>>> import numpy as np
>>> np.set_printoptions(precision=3, suppress=True, linewidth=140)
>>> rnd = lambda a: np.round(a, 3) + 0
>>> J = np.array([[-3, -2, 0], [2, 3, 2], [0, 2, 0]])
>>> J
array([[-3, -2,  0],
       [ 2,  3,  2],
       [ 0,  2,  0]])
>>> W1 = np.array([[3, -2, -5, 0, -3], [1, 4, -5, 4, -2], [-1, 2, -1, 2, 0]])
>>> coef = np.array([-8, -7, -7, 3, 2])
>>> hid = np.maximum(J @ W1 + coef, 0)
>>> np.linalg.matrix_rank(hid)
np.int64(3)
>>> W2 = np.array([[1, -2, -1], [3, -2, 2], [-3, 2, -2], [-1, 2, 1], [2, -1, 2]])
>>> hid @ W2
array([[-24,  21,  -6],
       [ -4,  28,  29],
       [ -8,  20,  13]])
>>> (hid @ W2).round(6).argmax(axis=1)
array([1, 2, 1])
>>> t = np.radians(72)
>>> R = np.eye(3)
>>> R[1, 1] = R[0, 0] = np.cos(t)
>>> R[1, 0], R[0, 1] = -np.sin(t), np.sin(t)
>>> rnd(R)
array([[ 0.309,  0.951,  0.   ],
       [-0.951,  0.309,  0.   ],
       [ 0.   ,  0.   ,  1.   ]])
>>> Y = J @ R.T
>>> np.allclose(np.linalg.norm(J, axis=1), np.linalg.norm(Y, axis=1))
True
>>> np.allclose(J @ J.T, Y @ Y.T)
True
>>> rnd(np.linalg.det(R)), rnd(np.trace(R))
(np.float64(1.0), np.float64(1.618))
>>> rnd(np.abs(Y - J).max(axis=0))
array([1.902, 4.235, 0.   ])
>>> rng = np.random.default_rng(71)
>>> z = rng.permutation(3)
>>> z
array([2, 1, 0])
>>> Y = R[z][:, z]
>>> np.allclose(Y, R)
False
>>> Y = np.array([[2, -2, -2, -1], [0, 1, -2, 2], [-1, -2, 2, 1], [2, -2, 2, 2]])
>>> M = Y + Y.T
>>> M
array([[ 4, -2, -3,  1],
       [-2,  2, -4,  0],
       [-3, -4,  4,  3],
       [ 1,  0,  3,  4]])
>>> rnd(np.linalg.eigvalsh(M).min())
np.float64(-3.558)
>>> np.all(np.linalg.eigvalsh(M) > 0)
np.False_
>>> [round(float(np.linalg.det(M[:i, :i])), 2) + 0 for i in range(1, 5)]
[4.0, 4.0, -114.0, -568.0]
>>> A = np.load("layer3.npy")
>>> A
array([[ 2.3, -2. ,  2. ,  1. ],
       [-1. , -1.7, -2. ,  0. ],
       [ 0. ,  2. ,  1.3,  1. ],
       [ 2. , -2. ,  2. ,  1.3]])
>>> rnd(np.linalg.det(A.T))
np.float64(2.012)
>>> np.kron(np.eye(2, dtype=int), A)
array([[ 2.3, -2. ,  2. ,  1. ,  0. , -0. ,  0. ,  0. ],
       [-1. , -1.7, -2. ,  0. , -0. , -0. , -0. ,  0. ],
       [ 0. ,  2. ,  1.3,  1. ,  0. ,  0. ,  0. ,  0. ],
       [ 2. , -2. ,  2. ,  1.3,  0. , -0. ,  0. ,  0. ],
       [ 0. , -0. ,  0. ,  0. ,  2.3, -2. ,  2. ,  1. ],
       [-0. , -0. , -0. ,  0. , -1. , -1.7, -2. ,  0. ],
       [ 0. ,  0. ,  0. ,  0. ,  0. ,  2. ,  1.3,  1. ],
       [ 0. , -0. ,  0. ,  0. ,  2. , -2. ,  2. ,  1.3]])
>>> rnd(np.linalg.eigvals(A))
array([ 4.143+0.j  , -0.621+1.11j, -0.621-1.11j,  0.3  +0.j  ])
>>> rnd(np.poly(A))
array([ 1.   , -3.2  , -2.66 , -5.648,  2.012])
>>> np.einsum("ii->", A)
np.float64(3.2)
>>> rnd(np.linalg.det(2 * A)), rnd(np.linalg.det(A))
(np.float64(32.194), np.float64(2.012))
>>> x = np.array([2, 3, 0, 1])
>>> h = np.maximum(A @ x, 0)
>>> np.maximum(A @ (3 * x), 0)
array([ 0.,  0., 21.,  0.])
>>> h
array([0., 0., 7., 0.])
>>> rnd(np.maximum(A @ x, 0) - np.maximum(-A @ x, 0))
array([-0.4, -7.1,  7. , -0.7])
>>> np.flatnonzero(h > 1e-9)
array([2])
>>> E = np.loadtxt("data.csv", delimiter=",")
>>> E
array([[ 0.,  0., 18.,  5.,  0., 32.,  0.],
       [ 4.,  0., 35., 30.,  0., 37.,  0.],
       [ 0., 12., 22.,  0.,  7.,  5.,  0.],
       [ 0.,  5., 30.,  0.,  2., 10.,  0.],
       [ 0.,  5., 30.,  0.,  2., 10.,  0.],
       [ 0.,  0., 44.,  9.,  0., 33.,  0.],
       [15.,  0., 10., 21.,  0., 29.,  0.],
       [ 0., 14., 19.,  0.,  0., 25.,  0.],
       [ 0.,  0., 44.,  0.,  0., 31.,  0.],
       [ 0.,  0., 51.,  0.,  0., 42.,  0.],
       [11.,  0.,  9., 17.,  0., 35.,  0.],
       [ 0.,  4., 25.,  0.,  0., 41.,  0.],
       [ 0.,  0., 42.,  0.,  0., 44.,  0.],
       [ 4.,  0., 16., 19.,  0., 46.,  0.],
       [ 0.,  0., 48.,  4.,  0., 63.,  0.],
       [ 0.,  0., 20.,  0.,  3., 17.,  0.],
       [ 0.,  0., 35., 12.,  0., 35.,  0.]])
>>> # rows 3 and 4 are equal
>>> left, sv, Vh = np.linalg.svd(E)
>>> rnd(sv)
array([191.3  ,  53.33 ,  30.266,  19.003,  11.031,   5.443,   0.   ])
>>> Y = left[:, :6] @ np.diag(sv[:6]) @ Vh[:6]
>>> rnd(np.linalg.norm(E - Y) / np.linalg.norm(E))
np.float64(0.0)
>>> np.linalg.matrix_rank(E, rtol=0.05)
np.int64(5)
>>> rnd(np.linalg.norm(E - Y, 2)), sv[6]
(np.float64(0.0), np.float64(0.0))
>>> rnd(np.abs(E - Y).max())
np.float64(0.0)
>>> np.linalg.matrix_rank(Y)
np.int64(6)
>>> rnd(Y)
array([[ 0.,  0., 18.,  5.,  0., 32.,  0.],
       [ 4.,  0., 35., 30.,  0., 37.,  0.],
       [ 0., 12., 22.,  0.,  7.,  5.,  0.],
       [ 0.,  5., 30.,  0.,  2., 10.,  0.],
       [ 0.,  5., 30.,  0.,  2., 10.,  0.],
       [ 0.,  0., 44.,  9.,  0., 33.,  0.],
       [15.,  0., 10., 21.,  0., 29.,  0.],
       [ 0., 14., 19.,  0.,  0., 25.,  0.],
       [ 0.,  0., 44.,  0.,  0., 31.,  0.],
       [ 0.,  0., 51.,  0.,  0., 42.,  0.],
       [11.,  0.,  9., 17.,  0., 35.,  0.],
       [ 0.,  4., 25.,  0.,  0., 41.,  0.],
       [ 0.,  0., 42.,  0.,  0., 44.,  0.],
       [ 4.,  0., 16., 19.,  0., 46.,  0.],
       [ 0.,  0., 48.,  4.,  0., 63.,  0.],
       [ 0.,  0., 20.,  0.,  3., 17.,  0.],
       [ 0.,  0., 35., 12.,  0., 35.,  0.]])
>>> left, sv, Vh = np.linalg.svd(E)
>>> V = Vh[:(sv > 1e-8).sum()]
>>> x = E[7] + 5 * E[0] + rng.integers(2) * np.eye(7)[0]
>>> x
array([  1.,  14., 109.,  25.,   0., 185.,   0.])
>>> rnd(np.diag(V.T @ V))
array([1., 1., 1., 1., 1., 1., 0.])
>>> rnd(V.T @ V)
array([[1., 0., 0., 0., 0., 0., 0.],
       [0., 1., 0., 0., 0., 0., 0.],
       [0., 0., 1., 0., 0., 0., 0.],
       [0., 0., 0., 1., 0., 0., 0.],
       [0., 0., 0., 0., 1., 0., 0.],
       [0., 0., 0., 0., 0., 1., 0.],
       [0., 0., 0., 0., 0., 0., 0.]])
>>> u, v = E[9], E[11]
>>> u @ u
np.float64(4365.0)
>>> pr = (u @ v) / (u @ u) * u
>>> np.outer(u, v)
array([[   0.,    0.,    0.,    0.,    0.,    0.,    0.],
       [   0.,    0.,    0.,    0.,    0.,    0.,    0.],
       [   0.,  204., 1275.,    0.,    0., 2091.,    0.],
       [   0.,    0.,    0.,    0.,    0.,    0.,    0.],
       [   0.,    0.,    0.,    0.,    0.,    0.,    0.],
       [   0.,  168., 1050.,    0.,    0., 1722.,    0.],
       [   0.,    0.,    0.,    0.,    0.,    0.,    0.]])
>>> rnd(v - pr)
array([  0.   ,   4.   , -10.016,   0.   ,   0.   ,  12.163,   0.   ])
>>> rnd(np.linalg.norm(u + v) ** 2 + np.linalg.norm(u - v) ** 2)
np.float64(13374.0)
>>> np.unique(E.round(6), axis=0).shape
(16, 7)
>>> np.allclose(E[:-1].T @ np.linalg.lstsq(E[:-1].T, E[-1])[0], E[-1])
True
>>> rnd(E @ np.linalg.pinv(E) @ E)
array([[ 0.,  0., 18.,  5.,  0., 32.,  0.],
       [ 4.,  0., 35., 30.,  0., 37.,  0.],
       [ 0., 12., 22.,  0.,  7.,  5.,  0.],
       [ 0.,  5., 30.,  0.,  2., 10.,  0.],
       [ 0.,  5., 30.,  0.,  2., 10.,  0.],
       [ 0.,  0., 44.,  9.,  0., 33.,  0.],
       [15.,  0., 10., 21.,  0., 29.,  0.],
       [ 0., 14., 19.,  0.,  0., 25.,  0.],
       [ 0.,  0., 44.,  0.,  0., 31.,  0.],
       [ 0.,  0., 51.,  0.,  0., 42.,  0.],
       [11.,  0.,  9., 17.,  0., 35.,  0.],
       [ 0.,  4., 25.,  0.,  0., 41.,  0.],
       [ 0.,  0., 42.,  0.,  0., 44.,  0.],
       [ 4.,  0., 16., 19.,  0., 46.,  0.],
       [ 0.,  0., 48.,  4.,  0., 63.,  0.],
       [ 0.,  0., 20.,  0.,  3., 17.,  0.],
       [ 0.,  0., 35., 12.,  0., 35.,  0.]])
>>> X = np.loadtxt("sample9.csv", delimiter=",")
>>> X
array([[0., 3., 1., 3., 3., 1., 3., 1.],
       [3., 3., 0., 0., 3., 1., 2., 0.],
       [1., 3., 0., 1., 2., 2., 2., 2.],
       [2., 0., 3., 3., 2., 0., 2., 1.],
       [2., 1., 0., 3., 1., 2., 1., 2.],
       [1., 3., 0., 1., 2., 2., 2., 2.]])
>>> Y = A + rng.integers(-2, 3, (4, 3)) @ rng.integers(-2, 3, (3, 4))
>>> rnd(Y)
array([[ 4.3,  1. ,  0. , -1. ],
       [ 0. ,  1.3, -5. , -4. ],
       [-2. , -4. ,  7.3,  9. ],
       [ 3. , -1. ,  2. ,  0.3]])
>>> Y - A
array([[ 2.,  3., -2., -2.],
       [ 1.,  3., -3., -4.],
       [-2., -6.,  6.,  8.],
       [ 1.,  1.,  0., -1.]])
>>> rnd(np.linalg.svd(Y - A, compute_uv=False))
array([13.967,  1.843,  0.732,  0.   ])
>>> np.abs(Y - A).sum(axis=1)
array([ 9., 11., 22.,  3.])
>>> r = np.linalg.matrix_rank(X)
>>> r
np.int64(5)
>>> null = np.linalg.svd(X)[2][r:].T
>>> null.shape
(8, 3)
>>> [int(np.linalg.matrix_rank(np.delete(X, i, axis=0))) for i in range(6)]
[4, 4, 5, 4, 4, 5]
>>> [int(np.linalg.matrix_rank(X[:, :j + 1])) for j in range(8)]
[1, 2, 3, 4, 5, 5, 5, 5]
>>> np.linalg.matrix_rank(X.T @ X), np.linalg.matrix_rank(X @ X.T)
(np.int64(5), np.int64(5))
>>> F = np.load("m.npy")
>>> F
array([[ 2., -1.,  0.,  0.,  0.,  0.,  0.],
       [-1., -1., -1.,  0.,  0.,  0.,  0.],
       [ 0., -1.,  0., -1.,  0.,  0.,  0.],
       [ 0.,  0., -1., -3., -1.,  0.,  0.],
       [ 0.,  0.,  0., -1.,  1., -1.,  0.],
       [ 0.,  0.,  0.,  0., -1., -1., -1.],
       [ 0.,  0.,  0.,  0.,  0., -1.,  1.]])
>>> rnd(np.sort(np.abs(np.linalg.eigvals(F))))
array([0.618, 1.14 , 1.618, 1.768, 1.84 , 2.348, 3.56 ])
>>> np.allclose(F, F.T)
True
>>> rnd(np.abs(np.linalg.eigvals(F)).max())
np.float64(3.56)
>>> (F + F.T) / 2
array([[ 2., -1.,  0.,  0.,  0.,  0.,  0.],
       [-1., -1., -1.,  0.,  0.,  0.,  0.],
       [ 0., -1.,  0., -1.,  0.,  0.,  0.],
       [ 0.,  0., -1., -3., -1.,  0.,  0.],
       [ 0.,  0.,  0., -1.,  1., -1.,  0.],
       [ 0.,  0.,  0.,  0., -1., -1., -1.],
       [ 0.,  0.,  0.,  0.,  0., -1.,  1.]])
>>> np.trace(F)
np.float64(-1.0)
>>> rnd(np.linalg.matrix_power(F, 4))
array([[ 27.,  -7.,   6.,   2.,   1.,   0.,   0.],
       [ -7.,  12.,   7.,  17.,   3.,   1.,   0.],
       [  6.,   7.,  16.,  42.,  11.,   3.,   1.],
       [  2.,  17.,  42., 136.,  31.,  14.,   2.],
       [  1.,   3.,  11.,  31.,  15.,   2.,   5.],
       [  0.,   1.,   3.,  14.,   2.,  10.,   0.],
       [  0.,   0.,   1.,   2.,   5.,   0.,   5.]])
>>> z = rng.permutation(7)
>>> z
array([1, 6, 2, 5, 4, 0, 3])
>>> Y = F[z][:, z]
>>> rnd(np.linalg.det(Y)), rnd(np.linalg.det(F[z]))
(np.float64(-31.0), np.float64(-31.0))
>>> z = rng.permutation(7)
>>> Y = F[:, z] * rng.choice([-1, 1], 7)
>>> Y
array([[ 0., -0., -2.,  1.,  0., -0.,  0.],
       [-1., -0.,  1.,  1.,  0., -0.,  0.],
       [ 0., -0., -0.,  1.,  0.,  1.,  0.],
       [-1., -0., -0., -0., -1.,  3.,  0.],
       [ 0.,  1., -0., -0.,  1.,  1.,  0.],
       [ 0.,  1., -0., -0., -1., -0., -1.],
       [ 0.,  1., -0., -0.,  0., -0.,  1.]])
>>> left, _, Vh = np.linalg.svd(F.T @ Y)
>>> rnd(np.linalg.lstsq(F, Y)[0])
array([[ 0.,  0., -1.,  0.,  0.,  0.,  0.],
       [ 0.,  0.,  0., -1.,  0.,  0.,  0.],
       [ 1.,  0.,  0.,  0.,  0.,  0.,  0.],
       [ 0.,  0.,  0.,  0.,  0., -1.,  0.],
       [ 0.,  0.,  0.,  0.,  1.,  0.,  0.],
       [ 0., -1.,  0.,  0.,  0.,  0.,  0.],
       [ 0.,  0.,  0.,  0.,  0.,  0.,  1.]])
>>> z
array([2, 5, 0, 1, 4, 3, 6])
>>> rnd(left @ Vh)
array([[ 0.,  0., -1.,  0.,  0.,  0.,  0.],
       [ 0.,  0.,  0., -1.,  0.,  0.,  0.],
       [ 1.,  0.,  0.,  0.,  0.,  0.,  0.],
       [ 0.,  0.,  0.,  0.,  0., -1.,  0.],
       [ 0.,  0.,  0.,  0.,  1.,  0.,  0.],
       [ 0., -1.,  0.,  0.,  0.,  0.,  0.],
       [ 0.,  0.,  0.,  0.,  0.,  0.,  1.]])
